>>> import numpy as np
>>> np.set_printoptions(suppress=True, linewidth=160)
>>> m1 = np.load("mat.npy")
>>> m1
array([[ 2,  1, -1,  0,  0,  0],
       [ 0,  2,  1, -1,  0,  0],
       [ 0,  0,  2,  1, -1,  0],
       [ 0,  0,  0,  2,  1, -1],
       [-1,  0,  0,  0,  2,  1],
       [ 1, -1,  0,  0,  0,  2]])
>>> # rank 5
>>> np.linalg.cond(m1) > 100
np.True_
>>> round(np.linalg.norm(m1, 2) / np.linalg.norm(m1), 2)
np.float64(0.5)
>>> np.linalg.matrix_rank(m1, rtol=0.1)
np.int64(5)
>>> np.argsort(-np.linalg.norm(m1, axis=0).round(6), kind="stable")[:3]
array([0, 1, 2])
>>> [round(float(x), 2) for x in np.linalg.svd(m1, compute_uv=False)[:3]]
[3.0, 3.0, 2.65]
>>> Uu, s, VT = np.linalg.svd(m1)
>>> vecs = VT[:(s > 1e-8).sum()]
>>> rng = np.random.default_rng(14898)
>>> x0 = m1[3] + 4 * m1[5] + rng.integers(2) * np.eye(6)[5]
>>> x0
array([ 4., -4.,  0.,  2.,  1.,  7.])
>>> np.linalg.matrix_rank(np.vstack([m1, x0]))
np.int64(5)
>>> np.allclose(vecs.T @ vecs @ x0, x0)
True
>>> Uu, s, VT = np.linalg.svd(m1)
>>> np.argmax(s[:-1] / (s[1:] + 1e-6)) + 1
np.int64(5)
>>> other = Uu[:, :5] @ np.diag(s[:5]) @ VT[:5]
>>> np.linalg.matrix_rank(m1, rtol=0.05)
np.int64(5)
>>> round(np.linalg.norm(m1 - other, 2), 2), round(s[5], 2)
(np.float64(0.0), np.float64(0.0))
>>> round(np.abs(m1 - other).max(), 2)
np.float64(0.0)
>>> x0 = np.array([-1, 1, 1, 0, 3, 2])
>>> m1 * x0
array([[-2,  1, -1,  0,  0,  0],
       [ 0,  2,  1,  0,  0,  0],
       [ 0,  0,  2,  0, -3,  0],
       [ 0,  0,  0,  0,  3, -2],
       [ 1,  0,  0,  0,  6,  2],
       [-1, -1,  0,  0,  0,  4]])
>>> (m1 @ x0).argmax()
np.int64(4)
>>> (m1 * x0).sum(axis=1)
array([-2,  3, -1,  1,  9,  2])
>>> m1 @ np.ones(6)
array([2., 2., 2., 2., 2., 2.])
>>> r0, v = m1[1], m1[2]
>>> r0 @ r0
np.int64(6)
>>> p = (r0 @ v) / (r0 @ r0) * r0
>>> np.outer(r0, v)
array([[ 0,  0,  0,  0,  0,  0],
       [ 0,  0,  4,  2, -2,  0],
       [ 0,  0,  2,  1, -1,  0],
       [ 0,  0, -2, -1,  1,  0],
       [ 0,  0,  0,  0,  0,  0],
       [ 0,  0,  0,  0,  0,  0]])
>>> p.round(2)
array([ 0.  ,  0.33,  0.17, -0.17,  0.  ,  0.  ])
>>> mat = np.array([[-6, -7, 0],
...     [0, 8, -2],
...     [-5, 6, -4],
...     [1, -4, 4],
...     [6, 8, 7],
...     [9, 6, 7],
...     [1, -4, 4]])
>>> x0 = np.array([4, 7, 8])
>>> y = mat @ x0
>>> np.round(np.linalg.lstsq(mat, y)[0], 2)
array([4., 7., 8.])
>>> np.round(np.linalg.pinv(mat) @ mat, 2) + 0
array([[1., 0., 0.],
       [0., 1., 0.],
       [0., 0., 1.]])
>>> y = y + 0.02 * rng.normal(size=7)
>>> y.round(2)
array([-73.03,  39.98,  -9.99,   7.96, 136.02, 133.99,   8.  ])
>>> beta, *_ = np.linalg.lstsq(mat, y)
>>> np.round(mat.T @ (y - mat @ beta), 2) + 0
array([0., 0., 0.])
>>> x0 = np.array([2, 0, 2])
>>> y = mat @ x0
>>> beta, lr = np.zeros(3), 1 / np.linalg.norm(mat, 2) ** 2
>>> for i in range(4):
...     beta -= lr * mat.T @ (mat @ beta - y)
...     if i % 1 == 0: print(i, round(np.linalg.norm(mat @ beta - y), 2))
... 
0 13.55
1 6.56
2 3.18
3 1.55
>>> np.round(np.linalg.cond(mat), 2)
np.float64(4.46)
>>> beta.round(2)
array([1.93, 0.09, 1.97])
>>> blk = np.stack([mat, -1 * mat, mat[::-1]])
>>> np.einsum("bij,cij->bc", blk, blk)
array([[ 611, -611,  125],
       [-611,  611, -125],
       [ 125, -125,  611]])
>>> (blk @ mat.T).shape
(3, 7, 7)
>>> np.linalg.matrix_rank(blk)
array([3, 3, 3])
>>> blk.shape
(3, 7, 3)
>>> other = np.c_[mat[:, :2] @ np.array([[2, 1], [0, 0]]), np.array([-1, 1, -3, -2, 2, 3, 1])]
>>> other
array([[-12,  -6,  -1],
       [  0,   0,   1],
       [-10,  -5,  -3],
       [  2,   1,  -2],
       [ 12,   6,   2],
       [ 18,   9,   3],
       [  2,   1,   1]])
>>> np.round(np.linalg.norm(np.linalg.qr(mat)[0].T @ other, axis=0) ** 2 / ((other ** 2).sum(axis=0) + 1e-12), 2)
array([1.  , 1.  , 0.67])
>>> J = np.load("test1.npy")
>>> J
array([[ -2.,  -2.,   0.,  -1.],
       [ -4.,  -7., -12.,  -8.],
       [  7.,  10.,  15.,  11.],
       [ -4.,  -4.,  -6.,  -5.]])
>>> rk = np.linalg.matrix_rank(J)
>>> rk
np.int64(3)
>>> ns = np.linalg.svd(J)[2][rk:].T
>>> np.round(ns[:, 0] / ns[np.abs(ns[:, 0]).round(6).argmax(), 0], 2) + 0
array([-0.5,  0. , -0.5,  1. ])
>>> np.linalg.matrix_rank(J.T @ J), np.linalg.matrix_rank(J @ J.T)
(np.int64(3), np.int64(3))
>>> np.round(J @ ns, 2) + 0
array([[0.],
       [0.],
       [0.],
       [0.]])
>>> [int(np.linalg.matrix_rank(np.delete(J, i, axis=0))) for i in range(4)]
[3, 3, 3, 3]
>>> np.argsort(-np.linalg.norm(J, axis=0).round(6), kind="stable")[:3]
array([2, 3, 1])
>>> np.linalg.cond(J) > 100
np.True_
>>> [round(float(x), 2) for x in np.linalg.svd(J, compute_uv=False)[:3]]
[29.35, 2.78, 0.86]
>>> other = np.array([[1, -1, -1], [-2, -2, 0], [-1, -2, 2], [0, -2, 1]])
>>> other.T @ J.T
array([[  2.,  22., -28.,  10.],
       [  8.,  58., -79.,  34.],
       [  1., -28.,  34., -13.]])
>>> np.vstack([J, other.T]).shape
(7, 4)
>>> np.linalg.matrix_rank(np.vstack([J, other.T]))
np.int64(4)
>>> np.einsum("ij->j", J)
array([-3., -3., -3., -3.])
>>> proj = np.triu(np.array([[1, 1, 2, 0], [2, 2, 3, 2], [3, 1, 2, 2], [2, 0, 0, 0]]), 1) + np.eye(4)
>>> other = proj @ J @ np.linalg.inv(proj)
>>> np.round(np.poly(other), 2) + 0
array([ 1., -1., -9.,  9.,  0.])
>>> F = (rng.random((7, 7)) < 0.3) + np.eye(7)
>>> F /= F.sum(axis=1, keepdims=True)
>>> F.round(2)
array([[0.33, 0.  , 0.33, 0.33, 0.  , 0.  , 0.  ],
       [0.33, 0.33, 0.33, 0.  , 0.  , 0.  , 0.  ],
       [0.  , 0.33, 0.33, 0.  , 0.  , 0.  , 0.33],
       [0.  , 0.25, 0.25, 0.5 , 0.  , 0.  , 0.  ],
       [0.  , 0.  , 0.  , 0.5 , 0.5 , 0.  , 0.  ],
       [0.  , 0.  , 0.  , 0.  , 0.  , 1.  , 0.  ],
       [0.  , 0.  , 0.25, 0.25, 0.25, 0.  , 0.25]])
>>> labels = rng.permutation(7)
>>> other = F[:, labels] * rng.choice([-1, 1], 7)
>>> other.round(2)
array([[-0.33,  0.33, -0.  , -0.  , -0.  ,  0.33, -0.  ],
       [-0.33,  0.33, -0.  , -0.  , -0.  ,  0.  , -0.33],
       [-0.  ,  0.33, -0.  , -0.  , -0.33,  0.  , -0.33],
       [-0.  ,  0.25, -0.  , -0.  , -0.  ,  0.5 , -0.25],
       [-0.  ,  0.  , -0.  , -0.5 , -0.  ,  0.5 , -0.  ],
       [-0.  ,  0.  , -1.  , -0.  , -0.  ,  0.  , -0.  ],
       [-0.  ,  0.25, -0.  , -0.25, -0.25,  0.25, -0.  ]])
>>> Uu, _, VT = np.linalg.svd(F.T @ other)
>>> np.round(Uu @ VT, 2) + 0
array([[-1.,  0.,  0.,  0.,  0.,  0.,  0.],
       [ 0.,  0.,  0.,  0.,  0.,  0., -1.],
       [ 0.,  1.,  0.,  0.,  0.,  0.,  0.],
       [ 0.,  0.,  0.,  0.,  0.,  1.,  0.],
       [ 0.,  0.,  0., -1.,  0.,  0.,  0.],
       [ 0.,  0., -1.,  0.,  0.,  0.,  0.],
       [ 0.,  0.,  0.,  0., -1.,  0.,  0.]])
>>> x0 = np.array([-1, 5, -4, -4, 0, 1, 5])
>>> a = np.maximum(F @ x0, 0)
>>> np.flatnonzero(a > 1e-9)
array([2, 5])
>>> np.round(np.tanh(F @ x0), 2)
array([-1.  ,  0.  ,  0.96, -0.94, -0.96,  0.76, -0.64])
>>> a.round(2)
array([0., 0., 2., 0., 0., 1., 0.])
>>> np.round(F * (a > 1e-9)[:, None], 2)
array([[0.  , 0.  , 0.  , 0.  , 0.  , 0.  , 0.  ],
       [0.  , 0.  , 0.  , 0.  , 0.  , 0.  , 0.  ],
       [0.  , 0.33, 0.33, 0.  , 0.  , 0.  , 0.33],
       [0.  , 0.  , 0.  , 0.  , 0.  , 0.  , 0.  ],
       [0.  , 0.  , 0.  , 0.  , 0.  , 0.  , 0.  ],
       [0.  , 0.  , 0.  , 0.  , 0.  , 1.  , 0.  ],
       [0.  , 0.  , 0.  , 0.  , 0.  , 0.  , 0.  ]])
>>> other = np.array([[0, -1], [-2, -1], [2, 0], [-1, -2], [2, -2], [0, -2], [-1, 2]])
>>> np.round(np.einsum("ik,kj->ji", F, other), 2)
array([[ 0.33,  0.  , -0.33, -0.5 ,  0.5 ,  0.  ,  0.5 ],
       [-1.  , -0.67,  0.33, -1.25, -2.  , -2.  , -0.5 ]])
>>> np.round(other.T @ F.T, 2)
array([[ 0.33,  0.  , -0.33, -0.5 ,  0.5 ,  0.  ,  0.5 ],
       [-1.  , -0.67,  0.33, -1.25, -2.  , -2.  , -0.5 ]])
>>> np.round(np.einsum("ij,ij->i", F, F), 2)
array([0.33, 0.33, 0.33, 0.38, 0.5 , 1.  , 0.25])
>>> np.round(F @ other, 2)
array([[ 0.33, -1.  ],
       [ 0.  , -0.67],
       [-0.33,  0.33],
       [-0.5 , -1.25],
       [ 0.5 , -2.  ],
       [ 0.  , -2.  ],
       [ 0.5 , -0.5 ]])
>>> np.linalg.matrix_rank(F @ other)
np.int64(2)
>>> np.vstack([F, other.T]).shape
(9, 7)
>>> np.round(np.diff(F, axis=0), 2)
array([[ 0.  ,  0.33,  0.  , -0.33,  0.  ,  0.  ,  0.  ],
       [-0.33,  0.  ,  0.  ,  0.  ,  0.  ,  0.  ,  0.33],
       [ 0.  , -0.08, -0.08,  0.5 ,  0.  ,  0.  , -0.33],
       [ 0.  , -0.25, -0.25,  0.  ,  0.5 ,  0.  ,  0.  ],
       [ 0.  ,  0.  ,  0.  , -0.5 , -0.5 ,  1.  ,  0.  ],
       [ 0.  ,  0.  ,  0.25,  0.25,  0.25, -1.  ,  0.25]])
>>> np.round(np.linalg.norm(F), 2)
np.float64(1.77)
>>> F.shape
(7, 7)
>>> np.linalg.matrix_rank(F)
np.int64(7)
>>> np.count_nonzero(F)
np.int64(19)
>>> K = np.load("out7.npy")
>>> K
array([[  2.99,   1.3 ,  -0.95,   4.25,  -2.98,  19.01],
       [  2.7 , -10.17,   2.17,  -9.65,   2.54,  13.6 ],
       [  0.42,   2.84,  -5.74,  11.12, -15.27,  -1.38],
       [ -4.11,   2.58,  -0.89, -18.04,   4.19,  -5.71],
       [ 13.17,  -3.69, -10.63,   3.9 ,  -5.54,   7.35],
       [ -8.26,   3.7 ,  11.14,  10.32,   7.33,  -5.81],
       [  2.46, -12.35,   2.59,   4.52, -14.28,   3.26],
       [-10.77,  -8.58,  -6.07,   7.98,  -2.24, -10.24],
       [ 10.16, -12.52,  -6.47,  -8.98,  -0.17,   4.19],
       [  3.23,  -4.18,   9.99,  -2.01,   5.03, -15.59],
       [  6.  ,  -1.77,  -9.  ,  -6.02,  15.45,  -2.19],
       [  3.42, -10.23,  13.53,   2.57,   0.2 ,  -9.7 ],
       [-11.92,   3.94,   3.18,  -2.25,   7.55, -13.04],
       [  2.83,  10.49,   8.82,  11.32,   3.22,  -8.1 ],
       [ -3.95,  -2.45, -15.1 ,  -4.29,   9.92,  -5.79],
       [  6.88,   3.59,  -9.55,  11.18,  -3.44,  10.57],
       [ -2.74,  -0.75, -13.38,  12.31,   2.13,  -7.54],
       [ -3.17,  -4.14,  -3.39, -11.7 , -13.76,  -5.93],
       [  5.35,  -3.06,  -2.29, -14.93,  11.57,  -0.32],
       [-13.33,  -1.87, -11.07,   2.03,  -5.16,  -8.09],
       [ 15.92,   9.09,  -0.07,   2.53,   1.6 ,  -7.4 ],
       [  8.53,  -1.99,   7.06,  -2.57,  11.18,  11.91],
       [ -0.35,  -9.71, -10.78,   8.01,   0.83, -11.16],
       [ -2.3 ,  -0.44,   2.85,  -8.71,  16.14,   7.07],
       [  8.92,  -1.  , -12.86,  -5.4 ,  -8.81,  -6.88],
       [  0.37,  -8.02,  -2.72, -12.35, -13.25,   0.36],
       [ -8.63,  -0.42,  -6.6 ,  -7.31,  13.51,  -6.78],
       [ -8.12,  12.49, -10.85,  -5.6 ,   4.95,   2.1 ],
       [ -9.81,  16.93,  -1.39,   1.56,   3.58,   0.24],
       [  2.41,   0.06, -16.51,   7.83,  -0.41,   7.75]])
>>> x0 = np.array([1, 3, 3, 3, 1, 2])
>>> a = np.maximum(K @ x0, 0)
>>> np.round(np.maximum(K @ (3 * x0), 0), 2)
array([155.49,   0.  ,  21.15,   0.  ,   0.  , 188.79,   0.  ,   0.  ,   0.  ,   0.  ,   0.  ,   5.49,   0.  , 245.22,   0.  , 120.72,   0.  ,   0.  ,   0.  ,
         0.  , 112.11, 153.09,   0.  ,  27.24,   0.  ,   0.  ,   0.  ,   0.  , 136.65,   0.  ])
>>> np.flatnonzero(a > 1e-9)
array([ 0,  2,  5, 11, 13, 15, 20, 21, 23, 28])
>>> np.round(np.tanh(K @ x0), 2)
array([ 1.  , -1.  ,  1.  , -1.  , -1.  ,  1.  , -1.  , -1.  , -1.  , -1.  , -1.  ,  0.95, -1.  ,  1.  , -1.  ,  1.  , -1.  , -1.  , -1.  , -1.  ,  1.  ,
        1.  , -1.  ,  1.  , -1.  , -1.  , -1.  , -1.  ,  1.  , -1.  ])
>>> other = np.c_[K[:, :5] @ np.array([[3, 3, 0, 1, 3],
...     [0, 3, 0, 2, 3],
...     [1, 2, 0, 0, 3],
...     [1, 1, 0, 2, 2],
...     [0, 1, 2, 3, 2]]), np.array([2, -2, 0, 3, -3, 0, -1, 1, 1, -2, 0, -3, 3, -1, -2, 1, -2, -2, 0, -1, -2, 2, 0, -3, 3, 2, 1, 0, -3, 0])]
>>> other.round(2)
array([[ 12.27,  12.24,  -5.96,   5.15,  12.56,   2.  ],
       [  0.62, -25.18,   5.08, -29.32, -30.12,  -2.  ],
       [  6.64,  -5.85, -30.54, -17.47, -15.74,   0.  ],
       [-31.26, -20.22,   8.38, -22.46, -34.96,   3.  ],
       [ 32.78,   5.54, -11.08,  -3.03,  -6.73,  -3.  ],
       [ -3.32,  26.25,  14.66,  41.77,  55.04,   0.  ],
       [ 14.49, -34.25, -28.56, -56.04, -41.42,  -1.  ],
       [-30.4 , -64.45,  -4.48, -18.69, -64.78,   1.  ],
       [ 15.03, -29.17,  -0.34, -33.35, -44.79,   1.  ],
       [ 17.67,  20.15,  10.06,   5.94,  33.16,  -2.  ],
       [  2.98,   4.12,  30.9 ,  36.77,   4.55,   0.  ],
       [ 26.36,   9.4 ,   0.4 , -11.3 ,  25.7 ,  -3.  ],
       [-34.83, -12.28,  15.1 ,  14.11,  -3.8 ,   3.  ],
       [ 28.63,  72.14,   6.44,  56.11,  95.5 ,  -1.  ],
       [-31.24, -43.77,  19.84,  12.33, -53.24,  -2.  ],
       [ 22.27,  20.05,  -6.88,  26.1 ,  18.24,   1.  ],
       [ -9.29, -22.79,   4.26,  26.77, -21.73,  -2.  ],
       [-24.6 , -54.17, -27.52, -76.13, -83.02,  -2.  ],
       [ -1.17,  -1.07,  23.14,   4.08,  -6.72,   0.  ],
       [-49.03, -70.87, -10.32, -28.49, -85.07,  -1.  ],
       [ 50.22,  79.02,   3.2 ,  43.96,  83.08,  -2.  ],
       [ 30.08,  42.35,  22.36,  32.95,  58.02,   2.  ],
       [ -3.82, -42.9 ,   1.66,  -1.26, -44.84,   0.  ],
       [-12.76,   4.91,  32.28,  27.82,  15.19,  -3.  ],
       [  8.5 , -16.17, -17.62, -30.31, -43.24,   3.  ],
       [-13.96, -53.99, -26.5 , -80.12, -82.31,   2.  ],
       [-39.8 , -34.15,  27.02,  16.44, -34.55,   1.  ],
       [-40.81,  -9.24,   9.9 ,  20.51, -20.74,   0.  ],
       [-29.26,  23.72,   7.16,  37.91,  27.47,  -3.  ],
       [ -1.45, -18.19,  -0.82,  16.96, -27.28,   0.  ]])
>>> np.linalg.matrix_rank(other)
np.int64(6)
>>> np.linalg.matrix_rank(np.c_[K, other])
np.int64(7)
